$ python3 -q
>>> import numpy as np
>>> import numpy.linalg as la
>>> np.set_printoptions(precision=2, suppress=True, linewidth=160, legacy="1.25")
>>> feats = np.loadtxt("block5.csv", delimiter=",")
>>> feats
array([[ 0.41,  2.21, -0.39,  0.88, -1.74],
       [-1.03,  2.24, -1.09, -0.08,  1.32],
       [ 2.2 , -1.13,  1.46, -0.17, -0.85],
       [-1.25, -0.15,  0.22,  1.15, -2.46],
       [ 1.12, -0.25, -0.46, -0.98, -2.55],
       [-0.28,  1.37,  0.47, -1.11, -2.37],
       [ 0.01, -0.58,  1.84, -0.7 , -2.19],
       [-0.74, -0.9 , -2.08, -1.5 ,  1.03],
       [-1.74, -0.31, -0.86,  1.95,  1.17],
       [ 0.08,  2.24,  0.4 , -0.15, -1.95],
       [ 1.75, -0.17, -2.31, -0.55,  0.52],
       [-1.55,  2.22, -1.02, -0.74,  0.29],
       [ 1.22,  1.08,  0.07, -1.45, -2.06],
       [-2.3 ,  1.46,  0.87, -0.73,  0.53],
       [-0.36,  1.35, -0.06, -2.6 ,  0.52],
       [-1.48, -0.26,  0.21,  1.82, -1.84],
       [ 1.72, -0.86,  1.76, -1.17, -0.92],
       [ 0.29, -1.27,  0.81,  0.02,  2.58],
       [-0.25, -1.06, -0.9 ,  0.93, -2.48]])
>>> Xc = feats - feats.mean(axis=0)
>>> evecs = la.svd(Xc)[2][:4]
>>> A2 = Xc - Xc @ evecs.T @ evecs
>>> A2.std(axis=0)
array([0.42, 0.35, 0.14, 0.44, 0.19])
>>> print(np.round(np.cov(Xc @ evecs.T, rowvar=False), 2) + 0)
[[3.09 0.   0.   0.  ]
 [0.   2.15 0.   0.  ]
 [0.   0.   1.8  0.  ]
 [0.   0.   0.   1.11]]
>>> (Xc @ evecs.T).std(axis=0)
array([1.71, 1.43, 1.3 , 1.03])
>>> la.norm(A2, axis=1).round(6).argmax()
7
>>> np.diag(evecs.T @ evecs)
array([0.68, 0.78, 0.96, 0.65, 0.93])
>>> G = np.cov(feats, rowvar=False)
>>> np.argwhere(np.triu(np.abs(np.corrcoef(feats.T)) > 0.8, 1))
array([], shape=(0, 2), dtype=int64)
>>> theta = np.radians(135)
>>> Rm = np.eye(5)
>>> Rm[3, 3] = Rm[4, 4] = np.cos(theta)
>>> Rm[3, 4], Rm[4, 3] = -np.sin(theta), np.sin(theta)
>>> print(Rm)
[[ 1.    0.    0.    0.    0.  ]
 [ 0.    1.    0.    0.    0.  ]
 [ 0.    0.    1.    0.    0.  ]
 [ 0.    0.    0.   -0.71 -0.71]
 [ 0.    0.    0.    0.71 -0.71]]
>>> A2 = feats @ Rm.T
>>> np.allclose(feats @ feats.T, A2 @ A2.T)
True
>>> round(float(la.det(Rm)), 2), round(float(np.trace(Rm)), 2)
(1.0, 1.59)
>>> proj = feats @ la.solve(feats.T @ feats, feats.T)
>>> np.round(np.trace(proj), 2)
5.0
>>> print(np.allclose(proj @ proj, proj))
True
>>> W0 = np.loadtxt("w.csv", delimiter=",")
>>> W0
array([[ 0.95,  0.37, -0.04, -0.99,  0.85,  0.8 ],
       [-0.66, -0.82,  0.11,  0.93, -0.6 , -0.67],
       [ 0.71,  0.05, -0.15, -0.9 ,  0.41,  0.59],
       [-0.89, -0.38,  0.34,  0.99, -0.59, -0.86],
       [ 0.69, -0.49, -0.39, -0.94,  0.04,  0.72],
       [-0.89, -0.94, -0.08,  0.98, -0.89, -0.76],
       [ 0.91, -0.64, -0.33, -0.99,  0.45,  0.81],
       [-0.48, -0.36, -0.07,  0.6 , -0.45, -0.24],
       [ 0.93,  0.87, -0.29, -1.  ,  0.81,  0.92],
       [ 0.85,  0.23, -0.45, -0.99,  0.39,  0.88],
       [ 0.81, -0.35,  0.43, -0.54,  0.79, -0.14],
       [-0.13, -0.78,  0.24,  0.73, -0.11, -0.55],
       [-0.87,  0.09, -0.24,  0.87, -0.78, -0.32],
       [-0.42, -0.99,  0.18,  0.95, -0.67, -0.79],
       [ 0.25,  0.9 , -0.4 , -0.91,  0.13,  0.77],
       [ 0.54,  0.04,  0.16, -0.51,  0.5 ,  0.1 ],
       [-0.84, -0.79,  0.17,  0.98, -0.71, -0.8 ],
       [-0.15, -0.74, -0.29, -0.05, -0.54,  0.15],
       [-0.24, -0.27,  0.03,  0.45, -0.2 , -0.23],
       [ 0.52, -0.57, -0.15, -0.7 ,  0.08,  0.36],
       [ 0.28,  0.99, -0.22, -0.92,  0.55,  0.77],
       [-0.88, -0.42,  0.38,  0.99, -0.55, -0.88],
       [ 0.22, -0.91,  0.19,  0.46, -0.05, -0.44],
       [-0.43,  0.3 , -0.16,  0.24, -0.35,  0.05],
       [-0.12,  0.99, -0.6 , -0.96, -0.08,  0.9 ],
       [ 0.96,  0.65, -0.31, -1.  ,  0.82,  0.93],
       [ 0.  ,  0.47, -0.11, -0.34,  0.02,  0.25],
       [-0.8 ,  0.47,  0.09,  0.91, -0.47, -0.54],
       [-0.56, -0.85,  0.  ,  0.85, -0.61, -0.53],
       [-0.17,  0.96, -0.16, -0.56,  0.21,  0.49],
       [-0.54, -0.42,  0.  ,  0.75, -0.46, -0.39],
       [ 0.8 ,  0.67, -0.16, -0.97,  0.64,  0.75],
       [ 0.54, -0.68, -0.02, -0.54,  0.17,  0.17],
       [-0.27, -0.17,  0.12,  0.57, -0.11, -0.34],
       [-0.43, -0.87,  0.12,  0.85, -0.46, -0.59],
       [ 0.7 ,  0.93,  0.06, -0.92,  0.76,  0.6 ],
       [-0.54, -0.5 , -0.05,  0.72, -0.52, -0.35],
       [ 0.51, -0.89,  0.34,  0.27,  0.34, -0.45],
       [-0.65, -0.96,  0.41,  0.98, -0.49, -0.89],
       [-0.12, -0.16,  0.06,  0.31, -0.06, -0.18],
       [-0.39, -0.28,  0.09,  0.67, -0.24, -0.38],
       [ 0.1 ,  0.56, -0.04, -0.38,  0.18,  0.24],
       [-0.5 , -0.97, -0.52,  0.36, -0.89,  0.07]])
>>> def softmax(z):
...     e = np.exp(z - z.max(axis=-1, keepdims=True))
...     return e / e.sum(axis=-1, keepdims=True)
... 
>>> softmax(feats[14] + -2)
array([0.1 , 0.53, 0.13, 0.01, 0.23])
>>> print(softmax(feats).sum(axis=1))
[1. 1. 1. 1. 1. 1. 1. 1. 1. 1. 1. 1. 1. 1. 1. 1. 1. 1. 1.]
>>> np.round(softmax(10 * feats[14]), 2) + 0
array([0., 1., 0., 0., 0.])
>>> softmax(feats[14])
array([0.1 , 0.53, 0.13, 0.01, 0.23])
>>> scores = feats @ feats.T / np.sqrt(5)
>>> softmax(scores)[14] @ feats
array([-0.54,  1.31, -0.2 , -1.68,  0.16])
>>> softmax(scores).round(6).argmax(axis=1)
array([ 0,  1,  2,  3,  4,  5,  6,  7,  8,  9, 10, 11, 12, 13, 14, 15, 16, 17, 18])
>>> proj = W0 @ la.solve(W0.T @ W0, W0.T)
>>> np.round(proj @ W0[:, 0], 2) + 0
array([ 0.95, -0.66,  0.71, -0.89,  0.69, -0.89,  0.91, -0.48,  0.93,  0.85,  0.81, -0.13, -0.87, -0.42,  0.25,  0.54, -0.84, -0.15, -0.24,  0.52,  0.28,
       -0.88,  0.22, -0.43, -0.12,  0.96,  0.  , -0.8 , -0.56, -0.17, -0.54,  0.8 ,  0.54, -0.27, -0.43,  0.7 , -0.54,  0.51, -0.65, -0.12, -0.39,  0.1 ,
       -0.5 ])
>>> print(np.diag(proj))
[0.25 0.06 0.06 0.11 0.22 0.39 0.29 0.07 0.17 0.16 0.32 0.1  0.17 0.2  0.13 0.09 0.09 0.18 0.03 0.14 0.22 0.13 0.12 0.08 0.28 0.2  0.04 0.16 0.06 0.22 0.06
 0.07 0.12 0.05 0.06 0.12 0.06 0.2  0.17 0.02 0.06 0.03 0.26]
>>> np.round(la.eigvalsh(proj), 2) + 0
array([0., 0., 0., 0., 0., 0., 0., 0., 0., 0., 0., 0., 0., 0., 0., 0., 0., 0., 0., 0., 0., 0., 0., 0., 0., 0., 0., 0., 0., 0., 0., 0., 0., 0., 0., 0., 0., 1.,
       1., 1., 1., 1., 1.])
>>> d = la.norm(W0[:, None] - W0[None], axis=-1)
>>> print(d.mean(axis=1).argmax())
8
>>> d.shape
(43, 43)
>>> la.matrix_rank(d ** 2)
8
>>> d[:5, :5]
array([[0.  , 3.46, 0.65, 3.58, 1.26],
       [3.46, 0.  , 2.94, 0.58, 2.83],
       [0.65, 2.94, 0.  , 3.11, 0.71],
       [3.58, 0.58, 3.11, 0.  , 3.11],
       [1.26, 2.83, 0.71, 3.11, 0.  ]])
>>> (d + 1e9 * np.eye(43)).round(6).argmin(axis=1)
array([25, 28,  9, 21,  6, 16,  4, 36, 25,  2, 15, 22, 27,  1, 20, 10,  1, 42, 33, 32, 14,  3, 11, 39, 14,  8, 41, 12,  1, 41, 36, 25, 19, 18, 28, 31, 30, 22,
       13, 18, 33, 26, 17])
>>> w1 = np.array([[1, 1, 1, 1, 1, 0],
...     [1, 2, 0, 2, 2, 2],
...     [2, 1, 2, 0, 2, 0],
...     [1, 1, 2, 1, 0, 0],
...     [1, 1, 1, 0, 0, 2],
...     [0, 0, 0, 0, 0, 1]])
>>> beta = np.array([8, -5, 6, -5, 1, -8])
>>> act = np.maximum(W0 @ w1 + beta, 0)
>>> la.matrix_rank(act)
3
>>> C = np.array([[1, 1], [3, -3], [0, -3], [-3, -3], [-1, 1], [0, -1]])
>>> print(w1 @ C)
[[  0  -7]
 [ -1 -11]
 [  3  -5]
 [  1 -11]
 [  4  -7]
 [  0  -1]]
>>> Xc = W0 - W0.mean(axis=0)
>>> evecs = la.svd(Xc)[2][:3]
>>> A2 = Xc - Xc @ evecs.T @ evecs
>>> A2.std(axis=0)
array([0.06, 0.02, 0.06, 0.09, 0.04, 0.05])
>>> np.round(np.cov(Xc @ evecs.T, rowvar=False), 2) + 0
array([[1.7 , 0.  , 0.  ],
       [0.  , 0.28, 0.  ],
       [0.  , 0.  , 0.13]])
>>> print((Xc @ evecs.T).std(axis=0))
[1.29 0.52 0.35]
>>> M = np.loadtxt("sample12.csv", delimiter=",")
>>> M
array([[-1.,  2., -2., -2.,  1., -2.,  1., -1.,  0., -2.,  1., -2., -1., -1.,  1.],
       [ 2.,  1., -2.,  0.,  1., -1.,  0.,  2.,  0.,  0.,  1.,  0., -1.,  1.,  2.],
       [ 2.,  1., -2.,  0.,  2.,  0., -2.,  1.,  1., -2.,  2.,  2., -1.,  1., -1.],
       [ 0.,  1.,  0., -2.,  1., -1.,  0., -1.,  0.,  1.,  1.,  2.,  0., -2.,  2.],
       [-1., -1., -2., -1.,  1., -1., -1., -2., -1.,  0.,  1., -2.,  2.,  2., -2.],
       [ 2.,  1., -1.,  2.,  1.,  1.,  2.,  2.,  0.,  2., -2.,  2., -1., -2.,  0.],
       [-2.,  2., -2.,  0.,  0., -2.,  1., -2.,  0.,  0.,  1.,  0., -1.,  1., -1.],
       [ 1., -1.,  1.,  2.,  2.,  0., -2., -1., -1., -2.,  1.,  2.,  1., -1., -2.],
       [-1.,  2.,  2., -2., -1.,  2., -1.,  2.,  0.,  2.,  2.,  2.,  2., -2.,  1.],
       [-1.,  2., -2., -2.,  1.,  2., -2.,  1.,  2.,  0.,  2., -2., -2., -1.,  1.],
       [-1., -1., -1.,  1.,  1.,  1.,  0., -1.,  2.,  0.,  0., -1., -2.,  0.,  2.],
       [ 0., -1.,  2., -1., -1.,  1.,  1., -1.,  1., -1.,  0.,  1., -2.,  0., -2.],
       [-2., -2.,  2., -1.,  2.,  1.,  1., -2.,  0.,  1.,  1.,  1., -1.,  2., -2.],
       [ 1., -1.,  1.,  1.,  1., -2.,  0.,  2.,  1., -1.,  2., -1., -2.,  2., -2.],
       [ 1.,  0.,  2.,  0.,  1., -1.,  0.,  2.,  2., -2.,  2., -1.,  2., -1., -2.]])
>>> r0 = np.array([-1, 2, -2, -1, 1, -1, -1, -2, 0, 2, -1, 1, 1, 2, -2])
>>> A2 = M + np.outer(r0, np.eye(15)[9])
>>> la.matrix_rank(la.inv(A2) - la.inv(M), tol=1e-8)
1
>>> la.matrix_rank(A2 - M)
1
>>> q, evecs = la.qr(M[:, :1])[0], la.qr(M[:, 1:])[0]
>>> sv = la.svd(q.T @ evecs, compute_uv=False)
>>> sv
array([0.99])
>>> J = np.load("dump.npy")
>>> J.round(2) + 0
array([[-0.36,  0.02, -0.03, -0.22, -0.5 , -0.14,  0.29,  0.06, -0.12,  0.01, -0.62,  0.17,  0.19,  0.07],
       [-0.06, -0.28, -0.19,  0.1 ,  0.2 , -0.13, -0.01, -0.26,  0.35,  0.04, -0.38, -0.05, -0.57,  0.39],
       [ 0.25, -0.07, -0.55,  0.04,  0.45, -0.15,  0.14, -0.05, -0.21, -0.19, -0.24, -0.12,  0.48,  0.07],
       [-0.08,  0.14, -0.23, -0.34,  0.19,  0.75,  0.  ,  0.26,  0.26,  0.02, -0.08,  0.2 ,  0.03,  0.16],
       [ 0.25,  0.19,  0.5 , -0.21, -0.02,  0.06,  0.08, -0.28,  0.19, -0.4 , -0.06, -0.24,  0.24,  0.45],
       [-0.06,  0.3 ,  0.06, -0.04,  0.27, -0.24,  0.25, -0.11,  0.41, -0.34, -0.04,  0.44, -0.07, -0.46],
       [-0.03, -0.83,  0.16,  0.04, -0.07,  0.12, -0.07,  0.02,  0.27, -0.2 ,  0.03,  0.17,  0.31, -0.16],
       [-0.08,  0.09, -0.15,  0.36, -0.16,  0.24,  0.18, -0.66,  0.03,  0.25,  0.21,  0.32,  0.23,  0.14],
       [-0.44,  0.07,  0.2 , -0.02,  0.38, -0.31, -0.37,  0.13,  0.01,  0.2 ,  0.08,  0.3 ,  0.29,  0.38],
       [-0.58, -0.05, -0.17,  0.06,  0.01,  0.09,  0.13, -0.04, -0.25, -0.61,  0.32, -0.15, -0.16,  0.13],
       [ 0.  , -0.18,  0.4 ,  0.08,  0.38,  0.12,  0.67,  0.14, -0.31,  0.22,  0.  ,  0.08, -0.12,  0.07],
       [-0.17,  0.18,  0.21,  0.7 ,  0.1 ,  0.28, -0.17,  0.14,  0.06, -0.1 , -0.42, -0.21,  0.11, -0.16],
       [-0.08, -0.07,  0.18, -0.33,  0.24,  0.2 , -0.35, -0.5 , -0.43, -0.01, -0.27,  0.03, -0.11, -0.32],
       [ 0.39,  0.  ,  0.02,  0.21, -0.13,  0.04, -0.19,  0.17, -0.36, -0.34, -0.08,  0.6 , -0.2 ,  0.25]])
>>> A2 = la.inv(J)
>>> np.allclose(A2, J.T)
True
>>> round(float(la.cond(J)), 2)
1.0
